$ python -q
>>> import numpy as np
>>> np.set_printoptions(precision=2, suppress=True, linewidth=160)
>>> W0 = np.cumsum(np.array([[1, 2, 0],
...     [2, -3, -1],
...     [3, 3, 1],
...     [-2, 0, 0],
...     [-3, -3, -3],
...     [2, -2, -1],
...     [3, -1, -2],
...     [2, 2, -2],
...     [0, 2, -3],
...     [0, -2, -2],
...     [-3, 2, 2],
...     [-1, -1, -1],
...     [1, 0, 2],
...     [2, 3, -2],
...     [2, 1, 1]]), axis=0)
>>> print(W0)
[[  1   2   0]
 [  3  -1  -1]
 [  6   2   0]
 [  4   2   0]
 [  1  -1  -3]
 [  3  -3  -4]
 [  6  -4  -6]
 [  8  -2  -8]
 [  8   0 -11]
 [  8  -2 -13]
 [  5   0 -11]
 [  4  -1 -12]
 [  5  -1 -10]
 [  7   2 -12]
 [  9   3 -11]]
>>> cen = W0 - W0.mean(axis=0)
>>> evecs = np.linalg.svd(cen)[2][:1]
>>> M2 = cen - cen @ evecs.T @ evecs
>>> print(np.cov(cen @ evecs.T, rowvar=False))
28.351465329937383
>>> print(np.linalg.norm(M2, axis=1).round(6).argmax())
14
>>> print((cen @ evecs.T).std(axis=0))
[5.14]
>>> def softmax(z):
...     e = np.exp(z - z.max(axis=-1, keepdims=True))
...     return e / e.sum(axis=-1, keepdims=True)
... 
>>> print(np.round(softmax(10 * W0[1]), 2) + 0)
[1. 0. 0.]
>>> print(softmax(W0).sum(axis=1))
[1. 1. 1. 1. 1. 1. 1. 1. 1. 1. 1. 1. 1. 1. 1.]
>>> S = W0 @ W0.T / np.sqrt(3)
>>> print(softmax(S)[1] @ W0)
[  8.06  -1.42 -12.45]
>>> print(softmax(S).round(6).argmax(axis=1))
[14  9 14 14  9  9  9  9  9  9  9  9  9  9 14]
>>> x = np.array([2, 2, 2])
>>> y = W0 @ x
>>> beta, lr = np.zeros(3), 1 / np.linalg.norm(W0, 2) ** 2
>>> for i in range(5):
...     beta -= lr * W0.T @ (W0 @ beta - y)
...     if i % 1 == 0: print(i, round(np.linalg.norm(W0 @ beta - y), 2))
... 
0 28.6
1 27.08
2 25.63
3 24.26
4 22.97
>>> print(round(float(np.linalg.cond(W0)), 2))
5.4
>>> print(beta)
[0.21 0.5  0.88]
>>> M2 = W0[0, 0] * W0[1:] - np.outer(W0[1:, 0], W0[0])
>>> print(M2)
[[  0  -7  -1]
 [  0 -10   0]
 [  0  -6   0]
 [  0  -3  -3]
 [  0  -9  -4]
 [  0 -16  -6]
 [  0 -18  -8]
 [  0 -16 -11]
 [  0 -18 -13]
 [  0 -10 -11]
 [  0  -9 -12]
 [  0 -11 -10]
 [  0 -12 -12]
 [  0 -15 -11]]
>>> print(np.linalg.matrix_rank(M2), np.linalg.matrix_rank(W0))
2 3
>>> x = np.array([-1, 2, 0])
>>> y = W0 @ x
>>> print(np.round(np.linalg.pinv(W0) @ W0, 2) + 0)
[[1. 0. 0.]
 [0. 1. 0.]
 [0. 0. 1.]]
>>> print(y)
[  3  -5  -2   0  -3  -9 -14 -12  -8 -12  -5  -6  -7  -3  -3]
>>> rng = np.random.default_rng(86494)
>>> y = y + 0.02 * rng.normal(size=15)
>>> print(y)
[  2.99  -5.02  -1.99  -0.04  -3.01  -9.03 -14.03 -11.97  -7.98 -12.02  -5.01  -5.97  -7.03  -3.03  -3.  ]
>>> beta, *_ = np.linalg.lstsq(W0, y)
>>> print([round(float(np.linalg.norm(np.linalg.solve(W0.T @ W0 + lam * np.eye(3), W0.T @ y))), 2) for lam in (0, 1, 10, 100)])
[2.24, 2.2, 1.9, 0.94]
>>> print(beta.round(2) + 0)
[-1.  2.  0.]
>>> print(beta.round())
[-1.  2. -0.]
>>> print(np.round(W0.T @ (y - W0 @ beta), 2) + 0)
[0. 0. 0.]
>>> t = rng.uniform(0, 2 * np.pi, 26)
>>> q, _ = np.linalg.qr(np.array([[-1.1, 1.7], [0.7, 0.1], [2.0, 1.5]]))
>>> X = 5 * np.c_[np.cos(t), np.sin(t)] @ q.T
>>> print(X)
[[ 2.92 -1.47 -3.78]
 [-4.87  0.56 -1.  ]
 [ 4.   -1.36 -2.68]
 [-2.37  1.47  4.15]
 [ 2.7   0.62  4.17]
 [-3.   -0.52 -3.97]
 [ 1.97 -1.45 -4.36]
 [-3.32 -0.4  -3.72]
 [-4.43  1.25  1.96]
 [ 4.62 -0.29  1.88]
 [-2.95 -0.53 -4.  ]
 [-4.84  1.01  0.76]
 [ 4.8  -0.47  1.31]
 [-4.47  1.23  1.86]
 [-2.67  1.47  3.96]
 [-2.15  1.46  4.27]
 [-1.22 -1.01 -4.74]
 [ 4.88 -0.59  0.89]
 [ 1.64 -1.43 -4.5 ]
 [-3.03 -0.51 -3.95]
 [-4.9   0.62 -0.81]
 [-3.37  1.44  3.4 ]
 [ 3.9  -1.38 -2.8 ]
 [-3.43 -0.36 -3.62]
 [ 1.13  1.04  4.76]
 [-3.55 -0.3  -3.5 ]]
>>> rank = np.linalg.matrix_rank(X)
>>> print(rank)
2
>>> null = np.linalg.svd(X)[2][rank:].T
>>> print([int(np.linalg.matrix_rank(np.delete(X, i, axis=0))) for i in range(26)])
[2, 2, 2, 2, 2, 2, 2, 2, 2, 2, 2, 2, 2, 2, 2, 2, 2, 2, 2, 2, 2, 2, 2, 2, 2, 2]
>>> print(null @ null.T)
[[ 0.03  0.15 -0.04]
 [ 0.15  0.91 -0.24]
 [-0.04 -0.24  0.06]]
>>> print(null.shape)
(3, 1)
>>> print([int(np.linalg.matrix_rank(X[:, :j + 1])) for j in range(3)])
[1, 2, 2]
>>> print(np.linalg.lstsq(X[:-1].T, X[-1])[2])
2
>>> mat = np.loadtxt("m.csv", delimiter=",")
>>> print(mat)
[[1.   0.5  0.25 0.12 0.06 0.03 0.02 0.01 0.  ]
 [0.5  1.   0.5  0.25 0.12 0.06 0.03 0.02 0.01]
 [0.25 0.5  1.   0.5  0.25 0.12 0.06 0.03 0.02]
 [0.12 0.25 0.5  1.   0.5  0.25 0.12 0.06 0.03]
 [0.06 0.12 0.25 0.5  1.   0.5  0.25 0.12 0.06]
 [0.03 0.06 0.12 0.25 0.5  1.   0.5  0.25 0.12]
 [0.02 0.03 0.06 0.12 0.25 0.5  1.   0.5  0.25]
 [0.01 0.02 0.03 0.06 0.12 0.25 0.5  1.   0.5 ]
 [0.   0.01 0.02 0.03 0.06 0.12 0.25 0.5  1.  ]]
>>> # symmetric
>>> print(np.linalg.matrix_rank(mat))
9
>>> print(np.unravel_index(np.abs(mat).argmax(), mat.shape))
(np.int64(0), np.int64(0))
>>> print(np.round(np.linalg.norm(mat), 2))
3.75
>>> print(np.diff(mat, axis=0))
[[-0.5   0.5   0.25  0.13  0.06  0.03  0.01  0.01  0.01]
 [-0.25 -0.5   0.5   0.25  0.13  0.06  0.03  0.01  0.01]
 [-0.13 -0.25 -0.5   0.5   0.25  0.13  0.06  0.03  0.01]
 [-0.06 -0.13 -0.25 -0.5   0.5   0.25  0.13  0.06  0.03]
 [-0.03 -0.06 -0.13 -0.25 -0.5   0.5   0.25  0.13  0.06]
 [-0.01 -0.03 -0.06 -0.13 -0.25 -0.5   0.5   0.25  0.13]
 [-0.01 -0.01 -0.03 -0.06 -0.13 -0.25 -0.5   0.5   0.25]
 [-0.01 -0.01 -0.01 -0.03 -0.06 -0.13 -0.25 -0.5   0.5 ]]
>>> mat[9]
Traceback (most recent call last):
  File "<python-input-56>", line 1, in <module>
    mat[9]
    ~~~^^^
IndexError: index 9 is out of bounds for axis 0 with size 9
>>> print(np.abs(mat).max())
1.0
>>> feats = np.load("block7.npy")
>>> print(feats)
[[ 2  3  1 -1  3  0 -3 -3 -1]
 [ 3  2  1  0  0  2  3  1  2]
 [ 3 -3  2 -1  1  1  2 -1  3]
 [ 3 -3  2 -1  1  1  2 -1  3]]
>>> print(np.unravel_index(np.abs(feats).argmax(), feats.shape))
(np.int64(0), np.int64(1))
>>> print(np.round(np.linalg.svd(feats, compute_uv=False), 2) + 0)
[9.47 6.53 4.55 0.  ]
>>> print(feats.shape)
(4, 9)
>>> print(np.diff(feats, axis=0))
[[ 1 -1  0  1 -3  2  6  4  3]
 [ 0 -5  1 -1  1 -1 -1 -2  1]
 [ 0  0  0  0  0  0  0  0  0]]
>>> print(feats.sum(axis=1))
[ 1 14  7  7]
>>> print(feats - feats[0])
[[ 0  0  0  0  0  0  0  0  0]
 [ 1 -1  0  1 -3  2  6  4  3]
 [ 1 -6  1  0 -2  1  5  2  4]
 [ 1 -6  1  0 -2  1  5  2  4]]
>>> feats[:, 9]
Traceback (most recent call last):
  File "<python-input-66>", line 1, in <module>
    feats[:, 9]
    ~~~~~^^^^^^
IndexError: index 9 is out of bounds for axis 1 with size 9
>>> print(np.linalg.matrix_rank(feats))
3
>>> print(round(np.linalg.norm(feats), 2))
12.37
>>> U, s, Vh = np.linalg.svd(feats)
>>> print(s.round(2) + 0)
[9.47 6.53 4.55 0.  ]
>>> M2 = U[:, :3] @ np.diag(s[:3]) @ Vh[:3]
>>> print(M2.round(2) + 0)
[[ 2.  3.  1. -1.  3.  0. -3. -3. -1.]
 [ 3.  2.  1.  0.  0.  2.  3.  1.  2.]
 [ 3. -3.  2. -1.  1.  1.  2. -1.  3.]
 [ 3. -3.  2. -1.  1.  1.  2. -1.  3.]]
>>> print(round(np.abs(feats - M2).max(), 2))
0.0
>>> print(np.linalg.matrix_rank(feats, rtol=0.05))
3
>>> print(np.linalg.lstsq(feats[:-1].T, feats[-1])[2])
3
>>> print(np.unique(feats.round(6), axis=0).shape)
(3, 9)
>>> print(np.allclose(feats[:-1].T @ np.linalg.lstsq(feats[:-1].T, feats[-1])[0], feats[-1]))
True
>>> E = np.load("test16.npy")
>>> print(E)
[[ 5  3  3  5  4  3  3]
 [ 5  7  3  9  7  7  5]
 [ 9  9  6 14 10 12  6]
 [10 13 11 14 13 16  9]
 [10 15 12 14 15 21 13]
 [11 19 12 19 17 24 14]
 [11 21 15 21 18 24 19]
 [15 23 17 25 18 25 21]
 [15 23 20 28 23 27 21]
 [18 27 25 28 28 32 23]
 [23 30 27 29 31 34 26]
 [26 32 32 29 34 38 26]
 [26 36 34 29 39 41 28]
 [27 39 39 32 41 41 33]]
>>> cen = (E - E.mean(axis=0)) / E.std(axis=0)
>>> print(cen.std(axis=0))
[1. 1. 1. 1. 1. 1. 1.]
>>> print(np.argwhere(np.abs(cen) > 2))
[]
>>> beta = np.linalg.lstsq(np.delete(cen, 0, axis=1), cen[:, 0])[0]
>>> print(round(1 - np.var(cen[:, 0] - np.delete(cen, 0, axis=1) @ beta), 2))
0.97
>>> M2 = np.c_[E[:, :3] @ np.array([[2, -1, 0], [2, -2, 1], [-1, -1, 0]]), np.array([5, 9, 1, -9, -3, -7, -7, 9, 1, -1, -6, -7, 4, 0])]
>>> print(M2)
[[  13  -14    3    5]
 [  21  -22    7    9]
 [  30  -33    9    1]
 [  35  -47   13   -9]
 [  38  -52   15   -3]
 [  48  -61   19   -7]
 [  49  -68   21   -7]
 [  59  -78   23    9]
 [  56  -81   23    1]
 [  65  -97   27   -1]
 [  79 -110   30   -6]
 [  84 -122   32   -7]
 [  90 -132   36    4]
 [  93 -144   39    0]]
>>> print(np.linalg.norm(np.linalg.qr(E)[0].T @ M2, axis=0) ** 2 / ((M2 ** 2).sum(axis=0) + 1e-12))
[1.  1.  1.  0.4]
>>> print(np.linalg.matrix_rank(M2))
4
>>> print(np.linalg.matrix_rank(np.c_[E, M2]))
8
>>> cen = E - E.mean(axis=0)
>>> evecs = np.linalg.svd(cen)[2][:1]
>>> M2 = cen - cen @ evecs.T @ evecs
>>> print(np.linalg.norm(M2, axis=1).round(6).argmax())
7
>>> print(M2.std(axis=0))
[1.61 0.83 1.54 2.38 1.45 1.61 1.53]
>>> m1 = np.array([[0.59, -1.07, 1.15, 0.1, 0.41, -0.66, -0.95, -1.61, -0.17, 0.8],
...     [0.34, -1.98, 0.69, 0.04, 0.01, 4.63, 0.41, -3.24, -0.39, 0.78],
...     [-0.02, -0.01, -0.28, -0.13, 0.36, 1.25, -1.06, 0.82, -0.3, -0.14],
...     [0.07, -0.96, 0.94, -0.23, 1.21, 2.01, 0.37, -2.27, -0.5, 1.04],
...     [-1.01, 2.16, -1.12, -0.77, 2.16, 0.22, -0.78, 3.73, -0.66, -0.44]])
>>> # null space of dimension 6
>>> print(np.linalg.cond(m1) > 100)
True
>>> print(round(float(np.linalg.norm(m1, 2) / np.linalg.norm(m1)), 2))
0.83
>>> print([round(float(x), 2) for x in np.linalg.svd(m1, compute_uv=False)[:3]])
[7.91, 4.46, 2.34]
>>> data = np.loadtxt("mat.csv", delimiter=",")
>>> print(data)
[[ 2. -2.  0.  0.  0.  0.]
 [-2.  2. -2.  0.  0.  0.]
 [ 0. -2.  2. -2.  0.  0.]
 [ 0.  0. -2.  1. -2.  0.]
 [ 0.  0.  0. -2. -1. -2.]
 [ 0.  0.  0.  0. -2. -1.]]
>>> # equal to its transpose
>>> U, s = np.linalg.svd(data)
Traceback (most recent call last):
  File "<python-input-103>", line 1, in <module>
    U, s = np.linalg.svd(data)
    ^^^^
ValueError: too many values to unpack (expected 2)
>>> U, s, Vh = np.linalg.svd(data, full_matrices=False)
>>> print((s > 1e-8).sum())
6
>>> print(np.abs(Vh[0]))
[0.38 0.61 0.59 0.34 0.12 0.04]
>>> print(np.round(U.T @ data @ Vh.T, 2) + 0)
[[5.2  0.   0.   0.   0.   0.  ]
 [0.   3.6  0.   0.   0.   0.  ]
 [0.   0.   3.3  0.   0.   0.  ]
 [0.   0.   0.   1.5  0.   0.  ]
 [0.   0.   0.   0.   1.34 0.  ]
 [0.   0.   0.   0.   0.   0.06]]
>>> print(np.round(np.sqrt((s ** 2).sum()), 2), round(np.linalg.norm(data), 2))
7.42 7.42
>>> print(U.shape, s.shape, Vh.shape)
(6, 6) (6,) (6, 6)
>>> M2 = data + rng.integers(-2, 3, (6, 5)) @ rng.integers(-2, 3, (5, 6))
>>> print(M2)
[[  3.  -5.   1.  -3.  -3.   1.]
 [  1.   1.   5.  -2.  -1.   5.]
 [ -3.  -4.   8.  -5.   1.   3.]
 [  1.  -4.   3.  -3.  -6.   4.]
 [ -4.   6. -10.  -4.   7. -16.]
 [  2.   5.   5.   4.  -4.   3.]]
>>> print(M2 - data)
[[  1.  -3.   1.  -3.  -3.   1.]
 [  3.  -1.   7.  -2.  -1.   5.]
 [ -3.  -2.   6.  -3.   1.   3.]
 [  1.  -4.   5.  -4.  -4.   4.]
 [ -4.   6. -10.  -2.   8. -14.]
 [  2.   5.   5.   4.  -2.   4.]]
>>> U, s, Vh = np.linalg.svd(data)
>>> print(s)
[5.2  3.6  3.3  1.5  1.34 0.06]
>>> print(np.argmax(s[:-1] / (s[1:] + 1e-6)) + 1)
5
>>> M2 = U[:, :5] @ np.diag(s[:5]) @ Vh[:5]
>>> print(round(float(np.linalg.norm(data - M2) / np.linalg.norm(data)), 2))
0.01
>>> print(np.linalg.matrix_rank(M2))
5
>>> print(np.linalg.matrix_rank(data, rtol=0.05))
5
>>> print(M2.round(2) + 0)
[[ 2.01 -1.99  0.   -0.01 -0.01  0.02]
 [-1.99  2.01 -2.   -0.01 -0.01  0.02]
 [ 0.   -2.    2.   -2.    0.    0.  ]
 [-0.01 -0.01 -2.    1.01 -1.99 -0.02]
 [-0.01 -0.01  0.   -1.99 -1.   -2.01]
 [ 0.02  0.02  0.   -0.02 -2.01 -0.98]]
>>> print(np.round(np.abs(data - M2).max(), 2))
0.02
